$ python -q
>>> import numpy as np
>>> from numpy import linalg as LA
>>> np.set_printoptions(suppress=True, linewidth=160)
>>> def rd(a):
...     return np.round(a, 2) + 0
... 
>>> W0 = np.loadtxt("m.csv", delimiter=",")
>>> W0
array([[ 0.,  1.,  3.],
       [ 3.,  1.,  3.],
       [ 6.,  4.,  5.],
       [ 9.,  6.,  6.],
       [ 9.,  8.,  7.],
       [ 9.,  9., 10.],
       [12., 12., 11.],
       [13., 13., 12.],
       [16., 15., 15.],
       [16., 16., 18.],
       [19., 19., 19.],
       [22., 20., 20.],
       [23., 23., 20.],
       [25., 24., 21.],
       [25., 24., 24.],
       [26., 26., 25.],
       [26., 29., 27.],
       [26., 29., 28.],
       [26., 30., 28.],
       [27., 32., 28.],
       [27., 34., 31.],
       [28., 36., 34.]])
>>> Ac = W0 - W0.mean(axis=1)
Traceback (most recent call last):
  File "<python-input-6>", line 1, in <module>
    Ac = W0 - W0.mean(axis=1)
         ~~~^~~~~~~~~~~~~~~~~
ValueError: operands could not be broadcast together with shapes (22,3) (22,) 
>>> Ac = W0 - W0.mean(axis=0)
>>> U, s, Vt = LA.svd(Ac, full_matrices=False)
>>> np.abs(Vt[0]).argmax()
np.int64(1)
>>> (np.sign(U[:, 0]) == np.sign(U[0, 0])).astype(int)
array([1, 1, 1, 1, 1, 1, 1, 1, 1, 1, 0, 0, 0, 0, 0, 0, 0, 0, 0, 0, 0, 0])
>>> rd(Vt[0] * np.sign(Vt[0, np.abs(Vt[0]).argmax()]))
array([0.52, 0.64, 0.57])
>>> C2 = np.cov(W0, rowvar=False)
>>> rd(LA.eigvalsh(C2)[::-1])
array([287.02,   3.01,   0.65])
>>> rd(np.corrcoef(W0.T))
array([[1.  , 0.98, 0.97],
       [0.98, 1.  , 0.99],
       [0.97, 0.99, 1.  ]])
>>> rd(C2)
array([[ 79.17,  94.53,  83.09],
       [ 94.53, 118.61, 104.27],
       [ 83.09, 104.27,  92.9 ]])
>>> np.median(W0, axis=0)
array([20.5, 19.5, 19.5])
>>> C = W0[[11, 2]].astype(float)
>>> for _ in range(6):
...     labels = LA.norm(W0[:, None] - C, axis=-1).argmin(axis=1)
...     C = np.array([W0[labels == j].mean(axis=0) for j in range(2)])
... 
>>> labels
array([1, 1, 1, 1, 1, 1, 1, 1, 1, 0, 0, 0, 0, 0, 0, 0, 0, 0, 0, 0, 0, 0])
>>> rd(C)
array([[24.31, 26.31, 24.85],
       [ 8.56,  7.67,  8.  ]])
>>> x = np.array([1, -1, -2])
>>> y = W0 @ x
>>> print(rd(LA.lstsq(W0, y)[0]))
[ 1. -1. -2.]
>>> print(y)
[ -7.  -4.  -8.  -9. -13. -20. -22. -24. -29. -36. -38. -38. -40. -41. -47. -50. -57. -59. -60. -61. -69. -76.]
>>> rng = np.random.default_rng(16)
>>> y = y + 0.1 * rng.normal(size=22)
>>> rd(y)
array([ -7.06,  -3.94,  -7.9 ,  -8.9 , -12.82, -20.04, -21.95, -24.04, -29.14, -36.07, -37.99, -38.09, -40.02, -40.89, -46.94, -49.94, -56.97, -59.02, -60.19,
       -60.9 , -69.15, -75.98])
>>> coef, *_ = LA.lstsq(W0, y)
>>> rd(W0.T @ (y - W0 @ coef))
array([0., 0., 0.])
>>> E = np.load("data.npy")
>>> E
array([[ 6,  3,  0,  4],
       [ 6,  3,  2,  2],
       [ 6,  3,  0,  4],
       [ 5,  0,  5,  3],
       [ 1,  0,  2,  2],
       [ 0,  0,  0,  0],
       [ 2,  0,  2,  6],
       [ 5,  3,  0,  0],
       [10,  3,  3,  5],
       [ 0,  0,  0,  0],
       [ 4,  0,  3,  1]])
>>> Ac = (E - E.mean(axis=0)) / E.std(axis=0)
>>> rd(Ac.std(axis=0))
array([1., 1., 1., 1.])
>>> np.argwhere(np.abs(Ac) > 2)
array([[3, 2],
       [8, 0]])
>>> coef = LA.lstsq(np.delete(Ac, 3, axis=1), Ac[:, 3])[0]
>>> rd(1 - np.var(Ac[:, 3] - np.delete(Ac, 3, axis=1) @ coef))
np.float64(0.31)
>>> rd(coef)
array([ 1.02, -0.6 , -0.17])
>>> np.abs(coef).argmax()
np.int64(0)
>>> u = np.array([1, 0, 2, 1, 2, 2]) + 0.5
>>> K = np.eye(6) - 2 * np.outer(u, u) / (u @ u)
>>> rd(K)
array([[ 0.81, -0.06, -0.32, -0.19, -0.32, -0.32],
       [-0.06,  0.98, -0.11, -0.06, -0.11, -0.11],
       [-0.32, -0.11,  0.47, -0.32, -0.53, -0.53],
       [-0.19, -0.06, -0.32,  0.81, -0.32, -0.32],
       [-0.32, -0.11, -0.53, -0.32,  0.47, -0.53],
       [-0.32, -0.11, -0.53, -0.32, -0.53,  0.47]])
>>> q, V = LA.qr(K[:, :1])[0], LA.qr(K[:, 1:])[0]
>>> s = LA.svd(q.T @ V, compute_uv=False)
>>> (s > 0.9).sum()
np.int64(0)
>>> rd(LA.pinv(K))
array([[ 0.81, -0.06, -0.32, -0.19, -0.32, -0.32],
       [-0.06,  0.98, -0.11, -0.06, -0.11, -0.11],
       [-0.32, -0.11,  0.47, -0.32, -0.53, -0.53],
       [-0.19, -0.06, -0.32,  0.81, -0.32, -0.32],
       [-0.32, -0.11, -0.53, -0.32,  0.47, -0.53],
       [-0.32, -0.11, -0.53, -0.32, -0.53,  0.47]])
>>> rd(LA.svd(K, compute_uv=False))
array([1., 1., 1., 1., 1., 1.])
>>> arr = np.loadtxt("a.csv", delimiter=",")
>>> arr
array([[8., 4., 0., 1.],
       [2., 2., 0., 0.],
       [0., 0., 1., 0.],
       [2., 2., 0., 0.],
       [0., 0., 1., 0.],
       [2., 2., 0., 0.],
       [0., 1., 0., 0.],
       [5., 3., 0., 0.],
       [5., 3., 0., 0.],
       [0., 0., 1., 0.],
       [2., 2., 0., 0.],
       [2., 2., 0., 0.],
       [0., 0., 1., 0.],
       [0., 0., 1., 0.],
       [8., 4., 0., 1.],
       [0., 1., 0., 0.],
       [0., 0., 1., 0.],
       [0., 0., 1., 0.],
       [5., 3., 0., 0.],
       [2., 2., 0., 0.],
       [0., 0., 1., 0.],
       [5., 3., 0., 0.]])
>>> Y = np.c_[arr[:, :1] @ np.array([[1]]), np.array([0, 1, -1, -2, 3, 0, -1, 3, 2, 2, -1, -1, -3, -2, 0, -1, -2, 2, 2, 0, 0, -1])]
>>> Y
array([[ 8.,  0.],
       [ 2.,  1.],
       [ 0., -1.],
       [ 2., -2.],
       [ 0.,  3.],
       [ 2.,  0.],
       [ 0., -1.],
       [ 5.,  3.],
       [ 5.,  2.],
       [ 0.,  2.],
       [ 2., -1.],
       [ 2., -1.],
       [ 0., -3.],
       [ 0., -2.],
       [ 8.,  0.],
       [ 0., -1.],
       [ 0., -2.],
       [ 0.,  2.],
       [ 5.,  2.],
       [ 2.,  0.],
       [ 0.,  0.],
       [ 5., -1.]])
>>> rd(LA.lstsq(arr, Y[:, 0])[0])
array([1., 0., 0., 0.])
>>> LA.matrix_rank(np.c_[arr, Y])
np.int64(5)
>>> print(rd(LA.norm(LA.qr(arr)[0].T @ Y, axis=0) ** 2 / ((Y ** 2).sum(axis=0) + 1e-12)))
[1.  0.2]
